$ python3 -q
>>> import numpy as np
>>> np.set_printoptions(suppress=True, linewidth=100)
>>> def rd(a):
...     return np.round(a, 1) + 0
... 
>>> X = np.load("run5.npy")
>>> print(X)
[[ 0.3 -2.  -1.4  0. ]
 [-0.4  0.6  0.3 -9.6]
 [-0.5  1.3  0.3  2.7]
 [-1.6  0.9  0.1 -3. ]]
>>> rng = np.random.default_rng(26486)
>>> labels = rng.permutation(4)
>>> A2 = X[:, labels] * rng.choice([-1, 1], 4)
>>> print(A2)
[[-0.3 -2.   0.  -1.4]
 [ 0.4  0.6 -9.6  0.3]
 [ 0.5  1.3  2.7  0.3]
 [ 1.6  0.9 -3.   0.1]]
>>> left, _, VT = np.linalg.svd(X.T @ A2)
>>> print(labels)
[0 1 3 2]
>>> r0, g = X[3], X[1]
>>> print(rd(r0 @ r0))
12.4
>>> p = (r0 @ g) / (r0 @ r0) * r0
>>> print(rd(p))
[-3.9  2.2  0.2 -7.3]
>>> print(rd(np.outer(r0, g)))
[[ 0.6 -1.  -0.5 15.4]
 [-0.4  0.5  0.3 -8.6]
 [ 0.   0.1  0.  -1. ]
 [ 1.2 -1.8 -0.9 28.8]]
>>> print(rd(g - p))
[ 3.5 -1.6  0.1 -2.3]
>>> print(np.linalg.matrix_rank(np.outer(r0, g)))
1
>>> print(rd(np.linalg.norm(r0 + g) ** 2 + np.linalg.norm(r0 - g) ** 2))
210.3
>>> print(rd((g - p) @ r0))
0.0
>>> print(rd(np.sort(np.abs(np.linalg.eigvals(X)))))
[1.  2.2 2.4 2.4]
>>> print(np.allclose(X @ X.T, X.T @ X))
False
>>> print(rd(np.abs(np.linalg.eigvals(X)).max()))
2.4
>>> Q, V = np.linalg.qr(X[:, :2])[0], np.linalg.qr(X[:, 2:])[0]
>>> sigma = np.linalg.svd(Q.T @ V, compute_uv=False)
>>> print((sigma > 0.9).sum())
1
>>> print(rd(np.degrees(np.arccos(sigma.clip(0, 1)))))
[15.8 65.7]
>>> print(rd(sigma))
[1.  0.4]
>>> print(X.ravel(order="F"))
[ 0.3 -0.4 -0.5 -1.6 -2.   0.6  1.3  0.9 -1.4  0.3  0.3  0.1  0.  -9.6  2.7 -3. ]
>>> blk = X.reshape(4, 2, -1)
>>> print(blk.shape)
(4, 2, 2)
>>> print(rd(np.einsum("ihd,ihd->ih", blk, blk)))
[[ 4.1  2. ]
 [ 0.5 92.2]
 [ 1.9  7.4]
 [ 3.4  9. ]]
>>> arr = np.load("m.npy")
>>> print(arr)
[[16  9  8  9]
 [ 9 12 10  5]
 [ 8 10 16  7]
 [ 9  5  7  0]]
>>> print(np.linalg.matrix_power(arr, 2))
[[482 377 409 245]
 [377 350 387 211]
 [409 387 469 234]
 [245 211 234 155]]
>>> print((arr + arr.T) / 2)
[[16.  9.  8.  9.]
 [ 9. 12. 10.  5.]
 [ 8. 10. 16.  7.]
 [ 9.  5.  7.  0.]]
>>> print(np.allclose(arr, arr.T))
True
>>> print(np.trace(arr))
44
>>> vec = np.array([2, 3, -2, -1])
>>> print(np.einsum("ij,j->i", arr, vec))
[34 29  7 19]
>>> print((arr * vec).sum(axis=1))
[34 29  7 19]
>>> print(arr @ (2 * vec))
[68 58 14 38]
>>> print(arr @ np.ones(4))
[42. 36. 41. 21.]
>>> m1 = np.loadtxt("w.csv", delimiter=",")
>>> print(rd(m1))
[[-9.1 -1.1 -3.1  2.6]
 [-3.4 -4.2  4.5  7.1]
 [ 8.4  2.5  0.8 -4.7]
 [-5.3  2.8 -6.9 -4.1]
 [ 6.7 -2.1  6.6  2.8]
 [-8.8  0.1 -4.8  0.5]
 [-9.  -0.6 -3.8  1.8]
 [ 2.1 -3.8  6.7  6. ]
 [-7.6 -3.1  0.6  5.7]
 [-7.8 -3.   0.3  5.5]
 [ 7.5  3.2 -0.8 -5.8]
 [-2.8 -4.3  4.8  7.1]
 [ 9.   0.4  4.2 -1.4]
 [ 9.   0.6  3.8 -1.8]
 [-7.1  1.8 -6.4 -2.3]
 [ 7.7 -1.4  6.1  1.6]
 [ 4.1 -3.2  7.   4.9]
 [-1.9 -4.3  5.3  7.1]
 [ 8.1  2.8  0.1 -5.2]
 [ 5.5 -2.7  6.9  3.9]
 [-6.5  2.2 -6.7 -3. ]
 [-7.8  1.3 -6.  -1.5]
 [-9.1 -1.2 -3.   2.7]
 [-2.7 -4.3  4.9  7.1]
 [-5.2  2.8 -6.9 -4.2]
 [-7.2 -3.3  1.1  6. ]
 [-5.9  2.5 -6.8 -3.5]
 [ 5.4 -2.7  6.9  4. ]
 [-3.3  3.5 -6.9 -5.4]]
>>> print(np.unique(m1.round(6), axis=0).shape)
(29, 4)
>>> print(np.linalg.lstsq(m1[:-1].T, m1[-1])[2])
2
>>> print(rd(np.trace(np.linalg.pinv(m1) @ m1)))
2.0
>>> Q, _ = np.linalg.qr(np.array([[0.8, -1.4, -1.2, 1.0],
...     [0.5, -1.3, 0.7, -1.1],
...     [1.0, -0.4, 0.1, -0.5],
...     [0.5, -1.3, 1.4, -1.9]]))
>>> V, _ = np.linalg.qr(np.array([[0.4, 1.2, 0.2], [0.3, 0.7, -0.1], [-0.1, 0.5, -1.6]]))
>>> sigma = 3 * 0.2 ** np.arange(3)
>>> A = Q[:, :3] * sigma @ V[:3]
>>> print(rd(A))
[[ 1.4 -0.4  0.8]
 [ 1.  -0.3  0.3]
 [ 1.4 -0.6  1.5]
 [ 1.  -0.3  0.3]]
>>> A2 = np.array([[1, 1, 3], [3, 1, 2]])
>>> cent = np.kron(A2, A)
>>> print(rd(np.linalg.norm(cent, 2)), rd(np.linalg.norm(A2, 2) * np.linalg.norm(A, 2)))
14.3 14.3
>>> feats = np.array([[2.8, -5.0, 8.0, -2.9, -2.4],
...     [6.0, -6.9, 7.0, -5.5, 5.3],
...     [-0.7, 2.1, -5.8, 0.0, 6.2],
...     [-3.1, 1.9, 1.0, 3.6, -7.2]])
>>> print([round(float(x), 1) for x in np.linalg.svd(feats, compute_uv=False)[:3]])
[17.4, 12.5, 0.7]
>>> print(np.linalg.cond(feats) > 100)
False
>>> A2 = feats / np.linalg.norm(feats, axis=1, keepdims=True)
>>> gram = A2 @ A2.T
>>> print(np.argwhere(np.triu(np.abs(gram) > 0.95, 1)))
[]
>>> print(rd(np.linalg.norm(A2, axis=1)))
[1. 1. 1. 1.]
>>> print((np.abs(gram) > 0.9).astype(int))
[[1 0 0 0]
 [0 1 0 0]
 [0 0 1 0]
 [0 0 0 1]]
>>> Q, _ = np.linalg.qr(np.array([[-1.0], [-0.3]]))
>>> data = Q @ Q.T
>>> print(rd(data))
[[0.9 0.3]
 [0.3 0.1]]
>>> left, sigma, VT = np.linalg.svd(data)
>>> V = VT[:(sigma > 1e-8).sum()]
>>> vec = data[1] + 2 * data[0] + rng.integers(2) * np.eye(2)[0]
>>> print(rd(vec))
[2.1 0.6]
>>> print(rd(V.T @ V))
[[0.9 0.3]
 [0.3 0.1]]
>>> print(rd(np.diag(V.T @ V)))
[0.9 0.1]
>>> print(np.linalg.matrix_rank(np.vstack([data, vec])))
1
>>> print(np.allclose(V.T @ V @ vec, vec))
True
>>> F = np.load("sample8.npy")
>>> print(rd(F))
[[ 0.9  0.6  0.2 -0.2 -0.6]
 [ 0.6  1.4  0.1 -0.1  0. ]
 [ 0.2  0.1  1.1 -0.2  0.2]
 [-0.2 -0.1 -0.2  1.5 -0.5]
 [-0.6  0.   0.2 -0.5  1.1]]
>>> labels = rng.permutation(5)
>>> print(labels)
[1 0 3 2 4]
>>> A2 = F[labels][:, labels]
>>> print(rd(np.diag(A2)))
[1.4 0.9 1.5 1.1 1.1]
>>> print(rd(np.linalg.det(A2)), rd(np.linalg.det(F[labels])))
0.0 0.0
>>> print(rd(np.sort(np.abs(np.linalg.eigvals(A2)))))
[0. 1. 1. 2. 2.]
>>> print(rd(np.trace(np.linalg.pinv(F) @ F)))
4.0
>>> print(np.linalg.lstsq(F[:-1].T, F[-1])[2])
4
>>> print(np.abs(np.diag(np.linalg.qr(F)[1])) > 1e-9)
[ True  True  True  True False]
>>> gram = X.T @ X
>>> print(rd(np.linalg.eigvalsh(gram)[::-1]))
[109.3   9.4   1.8   0.1]
>>> print(rd(np.diag(gram)))
[  3.1   6.9   2.1 108.4]
>>> print(np.allclose(gram, gram.T))
True
>>> print(rd(np.linalg.svd(X, compute_uv=False) ** 2))
[109.3   9.4   1.8   0.1]
>>> print(rd(gram))
[[  3.1  -2.9  -0.8   7.3]
 [ -2.9   6.9   3.5  -4.9]
 [ -0.8   3.5   2.1  -2.4]
 [  7.3  -4.9  -2.4 108.4]]
>>> print(rd(np.trace(gram)), rd((X ** 2).sum()))
120.5 120.5
